$ python3 -q
>>> import numpy as np
>>> np.set_printoptions(precision=4, suppress=True, linewidth=160, sign=" ")
>>> arr = np.loadtxt("a.csv", delimiter=",")
>>> arr
array([[ 1.9049,  0.1127,  1.7603],
       [ 2.4982, -0.2787,  1.8304],
       [ 1.3336, -0.3333,  1.98  ],
       [ 1.4955,  0.0073,  2.3216],
       [ 1.7122, -0.0511,  2.0818],
       [ 2.0721, -0.0534,  2.1315],
       [ 1.9733, -0.4032,  2.2733],
       [ 2.4285,  0.0577,  1.8558],
       [ 1.9982,  0.0849,  2.336 ],
       [ 1.832 , -0.1562,  2.241 ],
       [ 2.1899,  0.2832,  2.4302],
       [ 1.8618,  0.3157,  1.6969],
       [ 1.8081, -0.1298,  2.1209],
       [ 1.7292,  1.4256,  2.3924],
       [ 1.7402,  0.7588,  2.294 ],
       [ 2.2942,  1.041 ,  2.2365],
       [ 2.1797,  1.003 ,  1.5011],
       [ 2.107 ,  0.7554,  2.4282],
       [ 2.0406,  0.7954,  1.743 ],
       [ 2.0264,  1.2868,  2.1318],
       [ 2.3101,  0.4963,  2.1146],
       [ 2.0087,  0.8922,  2.006 ],
       [ 1.9092,  0.6268,  1.4372],
       [ 1.962 ,  0.0812,  2.3312],
       [ 1.6199,  0.7332,  1.8211],
       [ 1.7273,  1.207 ,  1.9405]])
>>> Xc = arr - arr.mean(axis=0)
>>> U, s, Vt = np.linalg.svd(Xc, full_matrices=False)
>>> np.linalg.matrix_rank(Xc)
np.int64(3)
>>> np.abs(U[:, 0]).argmax()
np.int64(13)
>>> (np.sign(U[:, 0]) == np.sign(U[0, 0])).astype(int)
array([ 1,  1,  1,  1,  1,  1,  1,  1,  1,  1,  1,  1,  1,  0,  0,  0,  0,  0,  0,  0,  0,  0,  0,  1,  0,  0])
>>> np.abs(Vt[0]).argmax()
np.int64(1)
>>> E = np.load("m.npy")
>>> print(E)
[[ 0  1  1]
 [ 1  0  0]
 [ 1  0  0]]
>>> U, s, Vt = np.linalg.svd(E)
>>> print(np.argmax(s[:-1] / (s[1:] + 1e-6)) + 1)
2
>>> out = U[:, :2] @ np.diag(s[:2]) @ Vt[:2]
>>> print(out.round(4) + 0)
[[ 0.  1.  1.]
 [ 1.  0.  0.]
 [ 1.  0.  0.]]
>>> round(np.linalg.norm(E - out, 2), 4), round(float(s[2]), 4)
(np.float64(0.0), 0.0)
>>> np.linalg.matrix_rank(out)
np.int64(2)
>>> print(round(float(np.abs(E - out).max()), 4))
0.0
>>> out = np.array([[1, 1], [2, 1], [2, 1]])
>>> basis = np.array([[3, 1, 0, 0], [3, 3, 0, 3]])
>>> data = out @ basis
>>> data
array([[ 6,  4,  0,  3],
       [ 9,  5,  0,  3],
       [ 9,  5,  0,  3]])
>>> def softmax(z):
...     e = np.exp(z - z.max(axis=-1, keepdims=True))
...     return e / e.sum(axis=-1, keepdims=True)
... 
>>> np.round(softmax(10 * data[1]), 4) + 0
array([ 1.,  0.,  0.,  0.])
>>> softmax(data).sum(axis=1)
array([ 1.,  1.,  1.])
>>> print(softmax(data[1] + -2))
[ 0.9795  0.0179  0.0001  0.0024]
>>> scores = data @ data.T / np.sqrt(4)
>>> softmax(scores)[1] @ data
array([ 9.,  5.,  0.,  3.])
>>> softmax(scores).round(6).argmax(axis=1)
array([ 1,  1,  1])
>>> try:
...     np.linalg.inv(data)
... except np.linalg.LinAlgError as e:
...     print(e)
... 
Last 2 dimensions of the array must be square
>>> print(np.allclose(data[:-1].T @ np.linalg.lstsq(data[:-1].T, data[-1])[0], data[-1]))
True
>>> np.abs(np.diag(np.linalg.qr(data)[1])) > 1e-9
array([ True,  True, False])
>>> W0 = np.loadtxt("data.csv", delimiter=",")
>>> W0
array([[ 5.3557, -2.5229, -0.7557],
       [ 2.6001,  4.7055, -1.7922],
       [ 1.4395,  0.0592, -3.4409],
       [ 1.0971, -2.2261, -1.4245],
       [ 3.4143, -2.2024, -1.4204],
       [ 2.8197, -3.4691, -2.6828],
       [ 3.4392, -3.558 , -1.5772],
       [ 2.9908, -1.3526, -1.7856],
       [ 4.1055, -0.8586, -1.7577],
       [ 2.6492, -2.0103, -1.202 ],
       [ 0.5416,  2.8232,  3.2076],
       [ 3.3377, -3.7858, -2.9108],
       [ 1.9719, -0.4934, -3.4724],
       [ 1.4842,  5.0485,  0.2391],
       [ 3.1501, -3.2944, -3.463 ],
       [ 0.8353,  3.5734,  1.1617],
       [ 2.4651,  2.9625,  1.3676],
       [ 2.7571,  2.8681,  0.4789]])
>>> Xc = W0 - W0.mean(axis=0)
>>> V = np.linalg.svd(Xc)[2][:2]
>>> out = Xc - Xc @ V.T @ V
>>> print(np.round(np.linalg.norm(out) / np.linalg.norm(Xc), 4))
0.266
>>> np.round(np.cov(Xc @ V.T, rowvar=False), 4) + 0
array([[ 11.3942,   0.    ],
       [  0.    ,   1.7661]])
>>> print(np.linalg.norm(out, axis=1).round(6).argmax())
0
>>> z = W0[:, 0] > np.median(W0[:, 0])
>>> r0 = W0[z].mean(axis=0) - W0[~z].mean(axis=0)
>>> np.argsort(-np.abs(r0).round(6), kind="stable")
array([ 1,  0,  2])
>>> round(float((((W0 - W0.mean(axis=0)) @ r0 > 0) == z).mean()), 4)
0.7778
>>> r0
array([ 1.8096, -3.6242, -1.1687])
>>> ((W0 - W0.mean(axis=0)) @ r0 > 0).astype(int)
array([ 1,  0,  0,  1,  1,  1,  1,  1,  1,  1,  0,  1,  1,  0,  1,  0,  0,  0])
>>> print(z.astype(int))
[ 1  0  0  0  1  1  1  1  1  0  0  1  0  0  1  0  0  1]
>>> A = np.array([[0.0, -0.5, -0.7], [2.1, 0.0, -0.9], [-1.8, -0.5, 1.8]])
>>> np.allclose(A @ A.T, A.T @ A)
False
>>> print((A + A.T) / 2)
[[ 0.    0.8  -1.25]
 [ 0.8   0.   -0.7 ]
 [-1.25 -0.7   1.8 ]]
>>> (A - A.T) / 2
array([[ 0.  , -1.3 ,  0.55],
       [ 1.3 ,  0.  , -0.2 ],
       [-0.55,  0.2 ,  0.  ]])
>>> print(np.allclose(A, A.T))
False
>>> print(round(np.abs(np.linalg.eigvals(A)).max(), 4))
2.3928
>>> print(np.sort(np.abs(np.linalg.eigvals(A))))
[ 0.8709  0.8709  2.3928]
>>> np.trace(A)
np.float64(1.8)
>>> r0 = np.array([2, 1, -2])
>>> out = A + np.outer(r0, np.eye(3)[0])
>>> np.linalg.matrix_rank(np.linalg.inv(out) - np.linalg.inv(A), tol=1e-8)
np.int64(1)
>>> K = np.tanh(np.array([[1.3, -2.0],
...     [-0.7, 1.3],
...     [0.3, -0.6],
...     [0.3, -0.7],
...     [-0.7, 0.4],
...     [0.0, 0.6],
...     [1.9, -0.5],
...     [0.4, 0.2],
...     [0.1, 0.6],
...     [-1.4, -0.2],
...     [-0.9, -1.6],
...     [-1.6, -0.5],
...     [0.3, -1.2],
...     [1.0, -1.0],
...     [-0.6, 1.5],
...     [-0.2, -1.0],
...     [0.0, 1.6],
...     [0.2, -0.2],
...     [-1.3, -1.3],
...     [-0.3, 0.5],
...     [0.3, 1.0]]) @ np.array([[-2.1, 0.8, -1.8], [-0.1, -0.2, 2.2]]))
>>> K
array([[-0.9874,  0.8937, -1.    ],
       [ 0.8717, -0.6751,  0.9995],
       [-0.5154,  0.3452, -0.9527],
       [-0.508 ,  0.3627, -0.9693],
       [ 0.8917, -0.5649,  0.9727],
       [-0.0599, -0.1194,  0.8668],
       [-0.9992,  0.9246, -0.9998],
       [-0.6963,  0.2729, -0.2729],
       [-0.2636, -0.04  ,  0.8144],
       [ 0.9946, -0.7932,  0.9693],
       [ 0.9674, -0.3799, -0.9562],
       [ 0.9978, -0.8275,  0.9447],
       [-0.4699,  0.4462, -0.9965],
       [-0.964 ,  0.7616, -0.9993],
       [ 0.8041, -0.6527,  0.9997],
       [ 0.4777,  0.04  , -0.9508],
       [-0.1586, -0.3095,  0.9982],
       [-0.3799,  0.1974, -0.664 ],
       [ 0.9935, -0.6527, -0.4777],
       [ 0.5227, -0.3275,  0.9275],
       [-0.6231,  0.04  ,  0.9302]])
>>> U, s, Vt = np.linalg.svd(K, full_matrices=False)
>>> U.shape, s.shape, Vt.shape
((21, 3), (3,), (3, 3))
>>> s
array([ 5.2088,  2.7294,  0.4582])
>>> np.round(U.T @ U, 4) + 0
array([[ 1.,  0.,  0.],
       [ 0.,  1.,  0.],
       [ 0.,  0.,  1.]])
>>> print(np.round(U.T @ K @ Vt.T, 4) + 0)
[[ 5.2088  0.      0.    ]
 [ 0.      2.7294  0.    ]
 [ 0.      0.      0.4582]]
>>> Xc = (K - K.mean(axis=0)) / K.std(axis=0)
>>> np.argwhere(np.abs(Xc) > 2)
array([], shape=(0, 2), dtype=int64)
>>> Xc.std(axis=0)
array([ 1.,  1.,  1.])
>>> c = np.linalg.lstsq(np.delete(Xc, 2, axis=1), Xc[:, 2])[0]
>>> round(float(1 - np.var(Xc[:, 2] - np.delete(Xc, 2, axis=1) @ c)), 4)
0.7536
>>> print(c)
[-1.2933 -1.9241]
>>> rng = np.random.default_rng(34)
>>> z = rng.permutation(3)
>>> out = K[:, z] * rng.choice([-1, 1], 3)
>>> out
array([[-0.8937, -1.    ,  0.9874],
       [ 0.6751,  0.9995, -0.8717],
       [-0.3452, -0.9527,  0.5154],
       [-0.3627, -0.9693,  0.508 ],
       [ 0.5649,  0.9727, -0.8917],
       [ 0.1194,  0.8668,  0.0599],
       [-0.9246, -0.9998,  0.9992],
       [-0.2729, -0.2729,  0.6963],
       [ 0.04  ,  0.8144,  0.2636],
       [ 0.7932,  0.9693, -0.9946],
       [ 0.3799, -0.9562, -0.9674],
       [ 0.8275,  0.9447, -0.9978],
       [-0.4462, -0.9965,  0.4699],
       [-0.7616, -0.9993,  0.964 ],
       [ 0.6527,  0.9997, -0.8041],
       [-0.04  , -0.9508, -0.4777],
       [ 0.3095,  0.9982,  0.1586],
       [-0.1974, -0.664 ,  0.3799],
       [ 0.6527, -0.4777, -0.9935],
       [ 0.3275,  0.9275, -0.5227],
       [-0.04  ,  0.9302,  0.6231]])
>>> U, _, Vt = np.linalg.svd(K.T @ out)
>>> np.round(U @ Vt, 4) + 0
array([[ 0.,  0., -1.],
       [-1.,  0.,  0.],
       [ 0.,  1.,  0.]])
>>> z
array([ 1,  2,  0])
>>> x = np.array([8, 8, -7])
>>> rhs = K @ x
>>> np.round(np.linalg.pinv(K) @ K, 4) + 0
array([[ 1.,  0.,  0.],
       [ 0.,  1.,  0.],
       [ 0.,  0.,  1.]])
>>> rhs = rhs + 0.1 * rng.normal(size=21)
>>> rhs
array([  6.2986,  -5.3591,   5.2868,   5.6285,  -4.161 ,  -7.4828,   6.3405,  -1.415 ,  -8.0807,  -5.1851,  11.3213,  -5.3379,   6.6854,   5.4035,  -5.822 ,
        10.8841, -10.8218,   3.2602,   6.0726,  -4.9877, -11.0718])
>>> c, *_ = np.linalg.lstsq(K, rhs)
>>> np.round(K.T @ (rhs - K @ c), 4) + 0
array([ 0.,  0.,  0.])
>>> round(np.linalg.norm(rhs - K @ c), 4)
np.float64(0.2725)
>>> feats = np.loadtxt("block6.csv", delimiter=",")
>>> feats
array([[ 1.,  0.,  0.,  0.],
       [ 2.,  1.,  0.,  0.],
       [ 2.,  2.,  1.,  0.],
       [ 0.,  0.,  0.,  1.]])
>>> r0 = np.array([2, 1, 0])
>>> np.correlate(feats[3], feats[1], "full")
array([ 0.,  0.,  0.,  0.,  0.,  1.,  2.])
>>> np.array([np.convolve(row, r0, "same") for row in feats])
array([[ 1.,  0.,  0.,  0.],
       [ 4.,  1.,  0.,  0.],
       [ 6.,  4.,  1.,  0.],
       [ 0.,  0.,  2.,  1.]])
>>> (np.linalg.matrix_power((feats != 0) + (feats.T != 0) + np.eye(4), 4) > 0).astype(int)
array([[ 1,  1,  1,  0],
       [ 1,  1,  1,  0],
       [ 1,  1,  1,  0],
       [ 0,  0,  0,  1]])
>>> round(np.linalg.det(feats), 4)
np.float64(1.0)
>>> (feats != 0).astype(int)
array([[ 1,  0,  0,  0],
       [ 1,  1,  0,  0],
       [ 1,  1,  1,  0],
       [ 0,  0,  0,  1]])
>>> print(feats @ feats)
[[ 1.  0.  0.  0.]
 [ 4.  1.  0.  0.]
 [ 8.  4.  1.  0.]
 [ 0.  0.  0.  1.]]
